% ipython --no-banner

In [1]: import numpy as np

In [2]: np.set_printoptions(precision=2, suppress=True, linewidth=140)

In [3]: rd = lambda a: np.round(a, 2) + 0

In [4]: F = np.loadtxt("arr.csv", delimiter=",")

In [5]: F
Out[5]: 
array([[ 0., -2.,  6.,  4.,  4.],
       [ 0., -1.,  3.,  2.,  2.],
       [ 0.,  2., -6., -4., -4.],
       [ 0.,  2., -6., -4., -4.]])

In [6]: np.linalg.cond(F) > 100
Out[6]: np.True_

In [7]: np.argsort(-np.linalg.norm(F, axis=0).round(6), kind="stable")[:3]
Out[7]: array([2, 3, 4])

In [8]: np.linalg.matrix_rank(F, rtol=0.1)
Out[8]: np.int64(1)

In [9]: vec = np.array([3, 2, 1, 0, -2])

In [10]: h = np.maximum(F @ vec, 0)

In [11]: h
Out[11]: array([0., 0., 6., 6.])

In [12]: rng = np.random.default_rng(88)

In [13]: K = (rng.random((5, 5)) < 0.3) + np.eye(5)

In [14]: K /= K.sum(axis=1, keepdims=True)

In [15]: rd(K)
Out[15]: 
array([[1.  , 0.  , 0.  , 0.  , 0.  ],
       [0.2 , 0.4 , 0.  , 0.2 , 0.2 ],
       [0.  , 0.  , 0.5 , 0.5 , 0.  ],
       [0.5 , 0.  , 0.  , 0.5 , 0.  ],
       [0.  , 0.  , 0.33, 0.  , 0.67]])

In [16]: rank = np.linalg.matrix_rank(F)

In [17]: rank
Out[17]: np.int64(1)

In [18]: null = np.linalg.svd(F)[2][rank:].T

In [19]: np.allclose(F @ null, 0)
Out[19]: True

In [20]: np.linalg.matrix_rank(F.T @ F), np.linalg.matrix_rank(F @ F.T)
Out[20]: (np.int64(1), np.int64(1))

In [21]: print(rd(F @ null))
[[0. 0. 0. 0.]
 [0. 0. 0. 0.]
 [0. 0. 0. 0.]
 [0. 0. 0. 0.]]

In [22]: G = K.T @ K

In [23]: rd(G)
Out[23]: 
array([[1.29, 0.08, 0.  , 0.29, 0.04],
       [0.08, 0.16, 0.  , 0.08, 0.08],
       [0.  , 0.  , 0.36, 0.25, 0.22],
       [0.29, 0.08, 0.25, 0.54, 0.04],
       [0.04, 0.08, 0.22, 0.04, 0.48]])

In [24]: vec = np.array([-1, 2, 1, 5, 5])

In [25]: np.linalg.norm(G @ vec) <= np.linalg.norm(G, 2) * np.linalg.norm(vec) + 1e-9
Out[25]: np.True_

In [26]: rd(G * vec)
Out[26]: 
array([[-1.29,  0.16,  0.  ,  1.45,  0.2 ],
       [-0.08,  0.32,  0.  ,  0.4 ,  0.4 ],
       [ 0.  ,  0.  ,  0.36,  1.25,  1.11],
       [-0.29,  0.16,  0.25,  2.7 ,  0.2 ],
       [-0.04,  0.16,  0.22,  0.2 ,  2.42]])

In [27]: (G @ vec).argmax()
Out[27]: np.int64(3)

In [28]: rd(G @ (2 * vec))
Out[28]: array([1.04, 2.08, 5.44, 6.04, 5.93])

In [29]: print(rd(np.einsum("ij,j->i", G, vec)))
[0.52 1.04 2.72 3.02 2.96]

In [30]: rd(G @ np.eye(5)[3])
Out[30]: array([0.29, 0.08, 0.25, 0.54, 0.04])

In [31]: rd(G @ np.ones(5))
Out[31]: array([1.7 , 0.4 , 0.83, 1.2 , 0.87])

In [32]: np.sign((G @ vec).round(6))
Out[32]: array([1., 1., 1., 1., 1.])

In [33]: print(rd(G @ vec))
[0.52 1.04 2.72 3.02 2.96]

In [34]: rd(np.linalg.norm(K, axis=0))
Out[34]: array([1.14, 0.4 , 0.6 , 0.73, 0.7 ])

In [35]: K[3] @ K[2]
Out[35]: np.float64(0.25)

In [36]: rd(np.linalg.norm(K, 2))
Out[36]: np.float64(1.19)

In [37]: rd(np.linalg.norm(K, axis=1))
Out[37]: array([1.  , 0.53, 0.71, 0.71, 0.75])

In [38]: rd(np.linalg.norm(K) ** 2 / np.linalg.norm(K, 2) ** 2)
Out[38]: np.float64(2.01)

In [39]: rd(np.linalg.norm(K, 1)), rd(np.linalg.norm(K, np.inf))
Out[39]: (np.float64(1.7), np.float64(1.0))

In [40]: np.linalg.norm(K, axis=1).argmax()
Out[40]: np.int64(0)
